In [1]: import numpy as np

In [2]: from numpy import linalg as LA

In [3]: np.set_printoptions(suppress=True, linewidth=200)

In [4]: E = np.vander(np.arange(7) - 4, 4, increasing=True)

In [5]: E
Out[5]: 
array([[  1,  -4,  16, -64],
       [  1,  -3,   9, -27],
       [  1,  -2,   4,  -8],
       [  1,  -1,   1,  -1],
       [  1,   0,   0,   0],
       [  1,   1,   1,   1],
       [  1,   2,   4,   8]])

In [6]: # column 3 is much longer than the rest

In [7]: proj = E @ LA.solve(E.T @ E, E.T)

In [8]: LA.matrix_rank(np.eye(7) - proj)
Out[8]: np.int64(3)

In [9]: np.allclose(proj @ proj, proj)
Out[9]: True

In [10]: np.round(LA.eigvalsh(proj), 2) + 0
Out[10]: array([0., 0., 0., 1., 1., 1., 1.])

In [11]: np.round(proj @ E[:, 0], 2)
Out[11]: array([1., 1., 1., 1., 1., 1., 1.])

In [12]: Uu, sigma, vt = LA.svd(E)

In [13]: np.argmax(sigma[:-1] / (sigma[1:] + 1e-6)) + 1
Out[13]: np.int64(1)

In [14]: sigma.round(2)
Out[14]: array([72.88,  6.9 ,  2.67,  1.41])

In [15]: A2 = Uu[:, :1] @ np.diag(sigma[:1]) @ vt[:1]

In [16]: np.round(np.abs(E - A2).max(), 2)
Out[16]: np.float64(5.71)

In [17]: round(LA.norm(E - A2) / LA.norm(E), 2)
Out[17]: np.float64(0.1)

In [18]: LA.matrix_rank(E, rtol=0.05)
Out[18]: np.int64(2)

In [19]: x0 = np.array([-2, -9, -6, 0])

In [20]: rhs = E @ x0

In [21]: rhs
Out[21]: array([-62, -29,  -8,   1,  -2, -17, -44])

In [22]: np.round(LA.solve(E.T @ E, E.T @ rhs), 2) + 0
Out[22]: array([-2., -9., -6.,  0.])

In [23]: np.round(LA.pinv(E) @ E, 2) + 0
Out[23]: 
array([[1., 0., 0., 0.],
       [0., 1., 0., 0.],
       [0., 0., 1., 0.],
       [0., 0., 0., 1.]])

In [24]: rng = np.random.default_rng(12161)

In [25]: rhs = rhs + 0.05 * rng.normal(size=7)

In [26]: rhs.round(2)
Out[26]: array([-62.03, -29.03,  -7.93,   0.96,  -1.97, -16.96, -43.96])

In [27]: b, *_ = LA.lstsq(E, rhs)

In [28]: [round(float(LA.norm(LA.solve(E.T @ E + lam * np.eye(4), E.T @ rhs))), 2) for lam in (0, 1, 10, 100)]
Out[28]: [10.99, 10.04, 6.8, 2.5]

In [29]: b.round(2) + 0
Out[29]: array([-1.98, -8.99, -6.  ,  0.  ])

In [30]: round(float(LA.norm(rhs - E @ b)), 2)
Out[30]: 0.09

In [31]: A = np.array([[16, -2, 0, 0], [18, -4, 0, 0], [0, 0, -8, 1], [0, 0, -9, 2]])

In [32]: # 2 groups of indices that never mix

In [33]: np.kron(np.eye(2, dtype=int), A)
Out[33]: 
array([[16, -2,  0,  0,  0,  0,  0,  0],
       [18, -4,  0,  0,  0,  0,  0,  0],
       [ 0,  0, -8,  1,  0,  0,  0,  0],
       [ 0,  0, -9,  2,  0,  0,  0,  0],
       [ 0,  0,  0,  0, 16, -2,  0,  0],
       [ 0,  0,  0,  0, 18, -4,  0,  0],
       [ 0,  0,  0,  0,  0,  0, -8,  1],
       [ 0,  0,  0,  0,  0,  0, -9,  2]])

In [34]: np.round(LA.eigvals(A), 2)
Out[34]: array([14., -2., -7.,  1.])

In [35]: np.einsum("ii->", A)
Out[35]: np.int64(6)

In [36]: A2 = np.array([[0, -1, 1], [0, 3, 2], [-3, -1, -2], [-2, 3, -2]])

In [37]: LA.matrix_rank(E @ A2)
Out[37]: np.int64(3)

In [38]: np.einsum("ik,kj->ij", E, A2)
Out[38]: 
array([[  80, -221,   89],
       [  27, -100,   31],
       [   4,  -35,    5],
       [  -1,   -8,   -1],
       [   0,   -1,    1],
       [  -5,    4,   -1],
       [ -28,   25,  -19]])

In [39]: np.einsum("ij->j", E)
Out[39]: array([  7,  -7,  35, -91])

In [40]: E @ A2
Out[40]: 
array([[  80, -221,   89],
       [  27, -100,   31],
       [   4,  -35,    5],
       [  -1,   -8,   -1],
       [   0,   -1,    1],
       [  -5,    4,   -1],
       [ -28,   25,  -19]])

In [41]: LA.matrix_rank(np.vstack([E, A2.T]))
Out[41]: np.int64(4)

In [42]: np.einsum("ij,ij->i", E, E)
Out[42]: array([4369,  820,   85,    4,    1,    4,   85])

In [43]: round(float(np.abs(LA.eigvals(A)).max()), 2)
Out[43]: 14.0

In [44]: (A + A.T) / 2
Out[44]: 
array([[16.,  8.,  0.,  0.],
       [ 8., -4.,  0.,  0.],
       [ 0.,  0., -8., -4.],
       [ 0.,  0., -4.,  2.]])

In [45]: LA.matrix_power(A, 2)
Out[45]: 
array([[220, -24,   0,   0],
       [216, -20,   0,   0],
       [  0,   0,  55,  -6],
       [  0,   0,  54,  -5]])

In [46]: np.round(np.sort(np.abs(LA.eigvals(A))), 2)
Out[46]: array([ 1.,  2.,  7., 14.])

In [47]: np.trace(A)
Out[47]: np.int64(6)

In [48]: (A - A.T) / 2
Out[48]: 
array([[  0., -10.,   0.,   0.],
       [ 10.,   0.,   0.,   0.],
       [  0.,   0.,   0.,   5.],
       [  0.,   0.,  -5.,   0.]])

In [49]: round(LA.det(A), 2)
Out[49]: np.float64(196.0)

In [50]: np.allclose(A, A.T)
Out[50]: False
